In [1]: import numpy as np

In [2]: import numpy.linalg as la

In [3]: np.set_printoptions(precision=2, suppress=True, linewidth=160)

In [4]: A = np.loadtxt("test6.csv", delimiter=",")

In [5]: A
Out[5]: 
array([[3., 1., 1., 1., 1.],
       [1., 3., 1., 1., 1.],
       [1., 1., 3., 1., 1.],
       [1., 1., 1., 3., 1.],
       [1., 1., 1., 1., 3.]])

In [6]: # symmetric, so the eigenvalues are real

In [7]: print(np.sort(np.abs(np.fft.fft(A[0]))), np.sort(la.svd(A, compute_uv=False)))
[2. 2. 2. 2. 7.] [2. 2. 2. 2. 7.]

In [8]: (A @ A)[0]
Out[8]: array([13.,  9.,  9.,  9.,  9.])

In [9]: hat = np.triu(np.array([[-2, 0, 0, -3, 2],
   ...:     [-1, 3, -3, 2, -3],
   ...:     [-3, 3, 3, -3, -1],
   ...:     [0, 2, -2, 2, -3],
   ...:     [1, -3, -3, 0, -3]]), 1) + np.eye(5)

In [10]: Y = hat @ A @ la.inv(hat)

In [11]: la.matrix_rank(Y)
Out[11]: np.int64(5)

In [12]: np.poly(Y)
Out[12]: array([   1.,  -15.,   80., -200.,  240., -112.])

In [13]: hat @ A - A @ hat
Out[13]: 
array([[-1., -1.,  2.,  3.,  4.],
       [-4., -4., -1.,  0.,  1.],
       [-4., -4., -1.,  0.,  1.],
       [-3., -3.,  0.,  1.,  2.],
       [ 0.,  0.,  3.,  4.,  5.]])

In [14]: x = np.array([-1, -3, -1, -2, -2])

In [15]: rhs = A @ x

In [16]: beta, lr = np.zeros(5), 1 / la.norm(A, 2) ** 2

In [17]: for i in range(6):
    ...:     beta -= lr * A.T @ (A @ beta - rhs)
    ...:     if i % 1 == 0: print(i, round(la.norm(A @ beta - rhs), 2))
    ...: 
0 3.07
1 2.82
2 2.59
3 2.38
4 2.19
5 2.01

In [18]: beta
Out[18]: array([-1.48, -2.28, -1.48, -1.88, -1.88])

In [19]: x = np.array([-3, 3, 3, -2, -1])

In [20]: (A @ x).argmax()
Out[20]: np.int64(1)

In [21]: A * x
Out[21]: 
array([[-9.,  3.,  3., -2., -1.],
       [-3.,  9.,  3., -2., -1.],
       [-3.,  3.,  9., -2., -1.],
       [-3.,  3.,  3., -6., -1.],
       [-3.,  3.,  3., -2., -3.]])

In [22]: np.einsum("ij,j->i", A, x)
Out[22]: array([-6.,  6.,  6., -4., -2.])

In [23]: print(A @ x)
[-6.  6.  6. -4. -2.]

In [24]: Q, _ = la.qr(np.array([[0.7, 0.8, 2.0, -0.6],
    ...:     [0.8, -0.6, -1.0, 2.3],
    ...:     [-2.3, -0.5, 0.5, 0.8],
    ...:     [-0.4, 0.7, -0.8, -0.8],
    ...:     [0.5, 1.0, -0.5, -1.3],
    ...:     [0.1, -0.3, 0.4, 1.4],
    ...:     [1.8, -1.1, -0.6, -1.9],
    ...:     [0.8, 0.4, 0.0, -0.3],
    ...:     [-0.1, 1.1, 0.7, -0.6],
    ...:     [0.6, -0.4, -0.7, 1.3],
    ...:     [-0.7, -1.9, -1.5, 0.2]]))

In [25]: arr = Q @ Q.T

In [26]: arr.round(2) + 0
Out[26]: 
array([[ 0.5 , -0.16, -0.04, -0.27, -0.13,  0.11,  0.09,  0.04,  0.1 , -0.11, -0.3 ],
       [-0.16,  0.53, -0.19, -0.07, -0.07,  0.19, -0.13,  0.06, -0.12,  0.33, -0.01],
       [-0.04, -0.19,  0.51, -0.04, -0.21,  0.03, -0.28, -0.18, -0.02, -0.14,  0.18],
       [-0.27, -0.07, -0.04,  0.33,  0.28, -0.19, -0.13,  0.02,  0.09, -0.04,  0.  ],
       [-0.13, -0.07, -0.21,  0.28,  0.32, -0.18,  0.  ,  0.09,  0.12, -0.03, -0.11],
       [ 0.11,  0.19,  0.03, -0.19, -0.18,  0.18, -0.1 , -0.01, -0.05,  0.11, -0.06],
       [ 0.09, -0.13, -0.28, -0.13,  0.  , -0.1 ,  0.71,  0.06, -0.14, -0.05,  0.23],
       [ 0.04,  0.06, -0.18,  0.02,  0.09, -0.01,  0.06,  0.07,  0.03,  0.04, -0.12],
       [ 0.1 , -0.12, -0.02,  0.09,  0.12, -0.05, -0.14,  0.03,  0.14, -0.08, -0.21],
       [-0.11,  0.33, -0.14, -0.04, -0.03,  0.11, -0.05,  0.04, -0.08,  0.2 ,  0.  ],
       [-0.3 , -0.01,  0.18,  0.  , -0.11, -0.06,  0.23, -0.12, -0.21,  0.  ,  0.5 ]])

In [27]: ev, V = la.eigh(arr)

In [28]: np.round(la.eigvalsh(arr @ arr), 2) + 0
Out[28]: array([0., 0., 0., 0., 0., 0., 0., 1., 1., 1., 1.])

In [29]: print(np.unique(ev.round(6) + 0, return_counts=True)[1])
[7 4]

In [30]: print(round(float(ev.sum()), 2), round(np.trace(arr), 2))
4.0 4.0
